$ python -q
>>> import numpy as np
>>> from numpy import linalg as LA
>>> np.set_printoptions(suppress=True, linewidth=100)
>>> tidy = lambda a: np.round(a, 2) + 0
>>> W0 = np.loadtxt("sample0.csv", delimiter=",")
>>> print(W0)
[[ 8.  6.  7. 16. 14.  6. 11.]
 [ 9. 11.  8. 15. 24. 10. 13.]
 [ 3.  8.  1. 12. 19. 12. 17.]
 [ 6.  4.  1. 10. 14.  9.  6.]
 [ 7. 10.  8. 11. 20.  7. 10.]
 [11.  8.  7. 18. 21. 10. 11.]
 [ 8. 11.  7. 16. 24. 11. 16.]
 [ 5.  2.  0. 10. 11.  9.  6.]
 [ 4.  9.  7.  8. 16.  5. 10.]
 [ 8.  7.  7. 16. 16.  7. 12.]
 [12. 11. 10. 19. 25. 10. 13.]
 [ 1.  5.  2.  5. 10.  5.  8.]
 [ 8. 10.  8.  9. 21.  7.  6.]
 [ 3.  9.  6.  9. 16.  6. 13.]
 [ 3.  9.  3. 10. 19. 10. 15.]
 [ 0.  4.  0.  0.  8.  5.  6.]
 [ 0.  5.  3.  4.  8.  3.  8.]
 [ 8.  9. 10. 15. 17.  5. 12.]
 [ 3.  2.  0. 11.  8.  7. 10.]
 [ 9.  9.  6. 13. 22. 10.  9.]
 [10.  8.  7. 12. 20.  8.  5.]
 [ 1.  9.  2.  9. 18. 10. 17.]
 [ 6. 10.  5. 14. 22. 11. 16.]
 [ 1.  7.  0.  7. 16. 10. 13.]
 [ 8.  9. 12. 13. 15.  2.  9.]
 [ 6. 10. 10. 11. 17.  4. 11.]
 [ 1.  1.  0.  6.  5.  5.  6.]
 [ 4. 10.  4. 13. 21. 11. 18.]
 [11. 10. 12. 19. 20.  6. 13.]
 [ 2.  0.  0.  7.  5.  6.  5.]]
>>> x0 = np.array([1, 2, -2, 2, -2, -1, 2])
>>> h = np.maximum(W0 @ x0, 0)
>>> tidy(np.tanh(W0 @ x0))
array([ 1.  ,  1.  ,  1.  ,  1.  ,  1.  ,  1.  ,  1.  ,  1.  ,  1.  ,  1.  ,  1.  ,  1.  , -1.  ,
        1.  ,  1.  , -0.76,  1.  ,  1.  ,  1.  ,  1.  , -0.96,  1.  ,  1.  ,  1.  ,  1.  ,  1.  ,
        1.  ,  1.  ,  1.  ,  1.  ])
>>> np.flatnonzero(h > 1e-9)
array([ 0,  1,  2,  3,  4,  5,  6,  7,  8,  9, 10, 11, 13, 14, 16, 17, 18, 19, 21, 22, 23, 24, 25,
       26, 27, 28, 29])
>>> D = LA.norm(W0[:, None] - W0[None], axis=-1)
>>> tidy(D[:5, :5])
array([[ 0.  , 12.17, 13.34, 10.68,  9.  ],
       [12.17,  0.  , 12.17, 16.79,  7.42],
       [13.34, 12.17,  0.  , 13.56, 12.04],
       [10.68, 16.79, 13.56,  0.  , 11.96],
       [ 9.  ,  7.42, 12.04, 11.96,  0.  ]])
>>> LA.matrix_rank(D ** 2)
np.int64(8)
>>> np.unravel_index(D.round(6).argmax(), D.shape)
(np.int64(10), np.int64(15))
>>> cov = np.cov(W0, rowvar=False)
>>> tidy(np.polyfit(W0[:, 3], W0[:, 5], 1))
array([0.22, 5.05])
>>> np.argsort(-W0.std(axis=0).round(6), kind="stable")
array([4, 3, 2, 6, 0, 1, 5])
>>> print(cov.shape)
(7, 7)
>>> tidy(LA.eigvalsh(cov)[::-1])
array([75.82, 19.7 ,  9.53,  7.21,  0.06,  0.04,  0.  ])
>>> np.median(W0, axis=0)
array([ 6.,  9.,  6., 11., 17.,  7., 11.])
>>> np.argsort(-LA.norm(W0, axis=0).round(6), kind="stable")[:3]
array([4, 3, 6])
>>> E = np.loadtxt("a.csv", delimiter=",")
>>> print(E)
[[ 1.89  0.2  -1.58 -3.89  3.58 -2.   -0.65  1.37 -0.55 -1.25 -0.55  1.98]
 [ 3.01  2.27 -0.24 -0.85  4.08 -0.9   2.22  2.04  1.14  0.25 -0.04  4.55]
 [ 0.83  1.56  0.46 -0.51  2.62  0.88  0.93  0.03  0.59  0.61 -0.49  3.06]
 [ 1.89  0.55  0.21  2.7  -1.96 -1.18  2.95  2.23  1.7  -0.09  2.17  0.86]
 [-3.79 -0.54  0.7  -1.33  1.54  2.92 -3.95 -4.09 -2.29  1.35 -3.45 -2.48]
 [-0.79 -1.03 -0.43 -1.04 -0.73 -0.22 -1.28 -0.52 -0.71 -0.61 -0.11 -1.38]
 [-0.81 -1.11 -0.01  1.54 -2.76 -0.42 -0.31 -0.07 -0.22 -0.11  0.55 -2.74]
 [ 0.18 -1.42 -1.33 -0.59 -0.77 -2.36 -1.34  0.88 -1.11 -0.8  -0.27 -3.15]]
>>> u, g = E[2], E[6]
>>> tidy(u @ u)
np.float64(22.42)
>>> tidy(u @ g)
np.float64(-19.94)
>>> p = (u @ g) / (u @ u) * u
>>> tidy((g - p) @ u)
np.float64(0.0)
>>> LA.matrix_rank(np.outer(u, g))
np.int64(1)
>>> U, sigma, VT = LA.svd(E)
>>> np.argmax(sigma[:-1] / (sigma[1:] + 1e-6)) + 1
np.int64(4)
>>> tidy(sigma)
array([12.82,  9.89,  6.61,  1.85,  0.  ,  0.  ,  0.  ,  0.  ])
>>> M2 = U[:, :4] @ np.diag(sigma[:4]) @ VT[:4]
>>> LA.matrix_rank(E, rtol=0.05)
np.int64(4)
>>> tidy(M2)
array([[ 1.89,  0.2 , -1.58, -3.89,  3.58, -2.  , -0.65,  1.37, -0.55, -1.25, -0.55,  1.98],
       [ 3.01,  2.27, -0.24, -0.85,  4.08, -0.9 ,  2.22,  2.04,  1.14,  0.25, -0.04,  4.55],
       [ 0.83,  1.56,  0.46, -0.51,  2.62,  0.88,  0.93,  0.03,  0.59,  0.61, -0.49,  3.06],
       [ 1.89,  0.55,  0.21,  2.7 , -1.96, -1.18,  2.95,  2.23,  1.7 , -0.09,  2.17,  0.86],
       [-3.79, -0.54,  0.7 , -1.33,  1.54,  2.92, -3.95, -4.09, -2.29,  1.35, -3.45, -2.48],
       [-0.79, -1.03, -0.43, -1.04, -0.73, -0.22, -1.28, -0.52, -0.71, -0.61, -0.11, -1.38],
       [-0.81, -1.11, -0.01,  1.54, -2.76, -0.42, -0.31, -0.07, -0.22, -0.11,  0.55, -2.74],
       [ 0.18, -1.42, -1.33, -0.59, -0.77, -2.36, -1.34,  0.88, -1.11, -0.8 , -0.27, -3.15]])
>>> tidy(LA.norm(E - M2) / LA.norm(E))
np.float64(0.0)
>>> LA.matrix_rank(M2)
np.int64(4)
>>> print(tidy(LA.norm(E - M2, 2)), tidy(sigma[4]))
0.0 0.0
>>> A = np.array([[-0.1, 1.2, 0.7, 1.2, -0.4, -0.3, 2.7, 0.2, 0.8, -0.4],
...     [-0.4, 0.0, 0.2, -0.3, -0.5, 1.4, 0.9, -0.7, 0.3, 1.1],
...     [-1.2, 0.7, -1.7, 0.8, 0.9, 1.0, -2.6, 0.9, -1.0, -0.2],
...     [-0.6, 0.0, 1.6, 0.2, -0.2, 1.5, -0.7, -0.1, 1.1, -1.6],
...     [1.7, -0.1, -0.4, 0.2, -0.5, 0.5, 0.3, -1.1, -0.7, -0.4],
...     [-2.3, 1.1, 0.6, -0.4, -0.5, -0.3, -0.4, -2.7, 0.7, 0.4],
...     [-0.4, -1.0, 0.9, -0.1, -2.1, 0.7, -0.6, -1.0, -0.5, -0.4],
...     [0.8, 1.3, -0.1, 2.3, 0.6, 2.0, -0.4, 0.3, -2.8, 0.0],
...     [-0.3, 0.9, -0.4, -2.6, -0.5, 1.2, 0.5, -1.2, 0.2, 0.1],
...     [-0.6, 1.2, -0.5, -2.4, 0.5, -0.1, 1.4, 0.2, 0.7, -0.8]])
>>> A
array([[-0.1,  1.2,  0.7,  1.2, -0.4, -0.3,  2.7,  0.2,  0.8, -0.4],
       [-0.4,  0. ,  0.2, -0.3, -0.5,  1.4,  0.9, -0.7,  0.3,  1.1],
       [-1.2,  0.7, -1.7,  0.8,  0.9,  1. , -2.6,  0.9, -1. , -0.2],
       [-0.6,  0. ,  1.6,  0.2, -0.2,  1.5, -0.7, -0.1,  1.1, -1.6],
       [ 1.7, -0.1, -0.4,  0.2, -0.5,  0.5,  0.3, -1.1, -0.7, -0.4],
       [-2.3,  1.1,  0.6, -0.4, -0.5, -0.3, -0.4, -2.7,  0.7,  0.4],
       [-0.4, -1. ,  0.9, -0.1, -2.1,  0.7, -0.6, -1. , -0.5, -0.4],
       [ 0.8,  1.3, -0.1,  2.3,  0.6,  2. , -0.4,  0.3, -2.8,  0. ],
       [-0.3,  0.9, -0.4, -2.6, -0.5,  1.2,  0.5, -1.2,  0.2,  0.1],
       [-0.6,  1.2, -0.5, -2.4,  0.5, -0.1,  1.4,  0.2,  0.7, -0.8]])
>>> x0 = np.array([0, 1, 0, 0, 1, 1, 1, 2, 1, 2])
>>> rhs = A @ x0
>>> tidy(rhs)
array([ 3.6,  2.9,  0.4, -1.7, -3.5, -4. , -6.3,  1.3,  0.1,  2.5])
>>> tidy(LA.solve(A.T, A[8]))
array([0., 0., 0., 0., 0., 0., 0., 0., 1., 0.])
